$ python3 -q
>>> import numpy as np
>>> np.set_printoptions(precision=1, suppress=True, linewidth=120)
>>> def tidy(a):
...     return np.round(a, 1) + 0
... 
>>> f = np.array([1, 3, 5, 1, 5, 5, 5, 4])
>>> F = np.array([np.roll(f, i) for i in range(8)])
>>> F
array([[1, 3, 5, 1, 5, 5, 5, 4],
       [4, 1, 3, 5, 1, 5, 5, 5],
       [5, 4, 1, 3, 5, 1, 5, 5],
       [5, 5, 4, 1, 3, 5, 1, 5],
       [5, 5, 5, 4, 1, 3, 5, 1],
       [1, 5, 5, 5, 4, 1, 3, 5],
       [5, 1, 5, 5, 5, 4, 1, 3],
       [3, 5, 1, 5, 5, 5, 4, 1]])
>>> x = np.array([3, -5, 5, -3, -4, 2, 5, -4])
>>> a = np.maximum(F @ x, 0)
>>> np.maximum(F @ x, 0) - np.maximum(-F @ x, 0)
array([  9,  18, -22, -10,  26, -31,   1, -20])
>>> np.flatnonzero(a > 1e-9)
array([0, 1, 4, 6])
>>> np.maximum(F @ (3 * x), 0)
array([27, 54,  0,  0, 78,  0,  3,  0])
>>> tidy(np.tanh(F @ x))
array([ 1. ,  1. , -1. , -1. ,  1. , -1. ,  0.8, -1. ])
>>> M2 = np.array([[4, 1], [5, 0], [4, 5], [4, 0], [2, 2], [3, 5], [0, 5], [3, 0]])
>>> np.linalg.matrix_rank(F @ M2)
np.int64(2)
>>> np.einsum("ik,kj->ij", F, M2)
array([[ 80,  86],
       [ 85,  71],
       [ 84,  50],
       [101,  61],
       [ 95,  72],
       [ 95,  54],
       [ 96,  65],
       [ 89,  63]])
>>> F @ M2
array([[ 80,  86],
       [ 85,  71],
       [ 84,  50],
       [101,  61],
       [ 95,  72],
       [ 95,  54],
       [ 96,  65],
       [ 89,  63]])
>>> M2.T @ F.T
array([[ 80,  85,  84, 101,  95,  95,  96,  89],
       [ 86,  71,  50,  61,  72,  54,  65,  63]])
>>> M2 @ F
Traceback (most recent call last):
  File "<python-input-17>", line 1, in <module>
    M2 @ F
    ~~~^~~
ValueError: matmul: Input operand 1 has a mismatch in its core dimension 0, with gufunc signature (n?,k),(k,m?)->(n?,m?) (size 8 is different from 2)
>>> np.einsum("ij,ij->i", F, F)
array([127, 127, 127, 127, 127, 127, 127, 127])
>>> f = np.array([1, -3, -2, -1, -3, -3, 1, 2])
>>> M2 = F + np.outer(f, np.eye(8)[7])
>>> np.linalg.matrix_rank(np.linalg.inv(M2) - np.linalg.inv(F), tol=1e-8)
np.int64(1)
>>> np.linalg.matrix_rank(M2 - F)
np.int64(1)
>>> F.shape
(8, 8)
>>> np.zeros(8, 8)
Traceback (most recent call last):
  File "<python-input-24>", line 1, in <module>
    np.zeros(8, 8)
    ~~~~~~~~^^^^^^
TypeError: Cannot interpret '8' as a data type
>>> np.count_nonzero(F)
np.int64(64)
>>> F - F[0]
array([[ 0,  0,  0,  0,  0,  0,  0,  0],
       [ 3, -2, -2,  4, -4,  0,  0,  1],
       [ 4,  1, -4,  2,  0, -4,  0,  1],
       [ 4,  2, -1,  0, -2,  0, -4,  1],
       [ 4,  2,  0,  3, -4, -2,  0, -3],
       [ 0,  2,  0,  4, -1, -4, -2,  1],
       [ 4, -2,  0,  4,  0, -1, -4, -1],
       [ 2,  2, -4,  4,  0,  0, -1, -3]])
